$ python3 -q
>>> import numpy as np
>>> np.set_printoptions(suppress=True, linewidth=200)
>>> arr = np.array([[4.0, 0.1, 5.9, 3.1, 2.9, 5.8],
...     [-1.9, -1.0, 5.9, -2.1, 2.0, 4.2],
...     [6.0, 7.9, -0.2, 2.1, 1.1, 1.0],
...     [8.0, 4.2, 3.0, -5.0, -3.9, -1.2],
...     [-4.1, -8.1, -5.9, 2.0, -2.0, -4.0]])
>>> print(np.linalg.cond(arr) > 100)
False
>>> print(np.linalg.matrix_rank(arr, rtol=0.1))
4
>>> out = np.array([[1, 8, 4], [6, 9, 3], [8, 6, 0], [8, 4, 1], [1, 4, 2], [9, 1, 8]])
>>> print(np.round(np.einsum("ij->j", arr), 1))
[12.   3.1  8.7  0.1  0.1  5.8]
>>> print(np.round(np.einsum("ik,kj->ij", arr, out), 1))
[[ 131.7   98.1   71.6]
 [  62.3   15.    24.9]
 [  78.7  131.7   60. ]
 [   2.5   83.    22.2]
 [-121.9 -145.1  -74.7]]
>>> print(np.linalg.matrix_rank(np.vstack([arr, out.T])))
6
>>> print(np.vstack([arr, out.T]).shape)
(8, 6)
>>> C2 = arr.T @ arr
>>> print(np.round(np.linalg.svd(arr, compute_uv=False) ** 2, 1) + 0)
[319.6 136.9  62.8  27.3   0. ]
>>> print(np.round(np.trace(C2), 1), round((arr ** 2).sum(), 1))
546.5 546.5
>>> print(np.allclose(C2, C2.T))
True
>>> print(np.round(np.linalg.norm(arr, axis=0), 1))
[11.7 12.1 10.7  6.9  5.7  8.3]
>>> print(round(np.linalg.norm(arr, "nuc"), 1))
42.9
>>> print(round(np.linalg.norm(arr) ** 2 / np.linalg.norm(arr, 2) ** 2, 1))
1.7
>>> print(np.round(np.linalg.norm(arr, axis=1), 1))
[10.1  8.1 10.3 11.5 11.9]
>>> print(np.linalg.norm(arr, axis=1).argmax())
4
>>> Uu, sig, Vt = np.linalg.svd(arr)
>>> print(np.argmax(sig[:-1] / (sig[1:] + 1e-6)) + 1)
4
>>> print(sig.round(1))
[17.9 11.7  7.9  5.2  0.2]
>>> out = Uu[:, :4] @ np.diag(sig[:4]) @ Vt[:4]
>>> print(round(float(np.linalg.norm(arr - out) / np.linalg.norm(arr)), 1))
0.0
>>> print(round(float(np.abs(arr - out).max()), 1))
0.1
>>> A = np.loadtxt("dump.csv", delimiter=",")
>>> print(A)
[[ 0.1 -0.3 -0.1 -0.4]
 [ 0.1  1.3  0.1  1.3]
 [ 0.1 -0.9  0.1 -0.8]
 [-0.2 -2.6  0.1 -2.6]
 [ 0.   0.4  0.   0.2]
 [ 0.  -0.5  0.  -0.7]
 [-0.1 -1.8  0.  -1.7]
 [-0.1 -0.9 -0.1 -0.9]
 [ 0.   0.6 -0.1  0.6]
 [ 0.   3.7  0.   3.7]]
>>> Uu, sig, Vt = np.linalg.svd(A)
>>> print(np.argmax(sig[:-1] / (sig[1:] + 1e-6)) + 1)
1
>>> out = Uu[:, :1] @ np.diag(sig[:1]) @ Vt[:1]
>>> print(round(float(np.linalg.norm(A - out, 2)), 1), round(sig[1], 1))
0.3 0.3
>>> print(np.round(np.linalg.norm(A - out) / np.linalg.norm(A), 1))
0.1
>>> d = np.linalg.norm(A[:, None] - A[None], axis=-1)
>>> print(np.round(np.linalg.norm(A, axis=1), 1))
[0.5 1.8 1.2 3.7 0.4 0.9 2.5 1.3 0.9 5.2]
>>> print(d[7].round(6).argsort(kind="stable")[:4])
[7 2 5 0]
>>> print(d.mean(axis=1).argmax())
9
>>> print(np.linalg.matrix_rank(d ** 2))
6
>>> print(np.round(np.linalg.norm(A - A.mean(axis=0), axis=1), 1))
[0.4 2.  1.1 3.5 0.6 0.7 2.3 1.1 1.  5.4]
>>> Xs = A - A.mean(axis=0)
>>> vecs = np.linalg.svd(Xs)[2][:1]
>>> out = Xs - Xs @ vecs.T @ vecs
>>> print(np.linalg.norm(out, axis=1).round(6).argmax())
2
>>> print(np.round(out.std(axis=0), 1) + 0)
[0.1 0.  0.1 0.1]
>>> print(np.round((Xs @ vecs.T).std(axis=0), 1))
[2.3]
>>> Xs = A - A.mean(axis=0)
>>> Uu, sig, Vt = np.linalg.svd(Xs, full_matrices=False)
>>> print(np.round(Xs.mean(axis=0), 1) + 0)
[0. 0. 0. 0.]
>>> print(np.linalg.matrix_rank(Xs))
4
>>> print(np.round(np.abs(Vt[-1]), 1))
[0.2 0.6 0.6 0.6]
>>> print((np.sign(Uu[:, 0]) == np.sign(Uu[0, 0])).astype(int))
[1 0 1 1 0 1 1 1 0 0]
>>> print(np.abs(Uu[:, 0]).argmax())
9
>>> print(round(float((sig ** 2).sum() ** 2 / (sig ** 4).sum()), 1))
1.0
>>> J = np.array([[-2.8, -1.0, -0.3],
...     [0.0, -0.2, -3.0],
...     [0.0, -1.9, 2.3],
...     [-1.7, -1.3, -2.1],
...     [-0.2, 2.5, -1.7],
...     [1.5, 1.9, -1.8],
...     [-1.7, 2.3, 1.0],
...     [-0.7, 1.9, 2.2],
...     [-1.9, 2.0, 1.1],
...     [-1.2, 2.5, -1.1],
...     [-1.3, 2.1, 1.7],
...     [-1.3, 0.1, -2.7],
...     [1.6, -2.5, -0.4],
...     [2.6, 0.1, 1.5],
...     [0.4, -1.8, 2.4],
...     [-1.8, 0.0, -2.4],
...     [1.0, 2.8, 0.3],
...     [-0.6, 0.9, 2.8],
...     [1.4, -1.8, 2.0],
...     [-0.1, -2.7, 1.3]])
>>> print(J)
[[-2.8 -1.  -0.3]
 [ 0.  -0.2 -3. ]
 [ 0.  -1.9  2.3]
 [-1.7 -1.3 -2.1]
 [-0.2  2.5 -1.7]
 [ 1.5  1.9 -1.8]
 [-1.7  2.3  1. ]
 [-0.7  1.9  2.2]
 [-1.9  2.   1.1]
 [-1.2  2.5 -1.1]
 [-1.3  2.1  1.7]
 [-1.3  0.1 -2.7]
 [ 1.6 -2.5 -0.4]
 [ 2.6  0.1  1.5]
 [ 0.4 -1.8  2.4]
 [-1.8  0.  -2.4]
 [ 1.   2.8  0.3]
 [-0.6  0.9  2.8]
 [ 1.4 -1.8  2. ]
 [-0.1 -2.7  1.3]]
>>> Xs = (J - J.mean(axis=0)) / J.std(axis=0)
>>> print(np.argwhere(np.abs(Xs) > 2))
[[13  0]]
>>> print(np.round(Xs.std(axis=0), 1))
[1. 1. 1.]
>>> beta = np.linalg.lstsq(np.delete(Xs, 0, axis=1), Xs[:, 0])[0]
>>> print(np.abs(beta).argmax())
0
>>> print(beta.round(1))
[-0.2  0.2]
>>> mat = np.loadtxt("data.csv", delimiter=",")
>>> print(mat)
[[6. 6. 3. 6.]
 [6. 6. 3. 6.]
 [0. 0. 0. 0.]
 [4. 4. 2. 4.]
 [0. 0. 0. 0.]
 [6. 6. 3. 6.]
 [6. 6. 3. 6.]
 [6. 6. 3. 6.]]
>>> out = mat[0, 0] * mat[1:] - np.outer(mat[1:, 0], mat[0])
>>> print(out)
[[0. 0. 0. 0.]
 [0. 0. 0. 0.]
 [0. 0. 0. 0.]
 [0. 0. 0. 0.]
 [0. 0. 0. 0.]
 [0. 0. 0. 0.]
 [0. 0. 0. 0.]]
>>> print(np.round(mat[:, 0] / mat[0, 0], 1))
[1.  1.  0.  0.7 0.  1.  1.  1. ]
>>> print(np.linalg.matrix_rank(out), np.linalg.matrix_rank(mat))
0 1
>>> print(np.flatnonzero(~out.round(6).any(axis=1)))
[0 1 2 3 4 5 6]
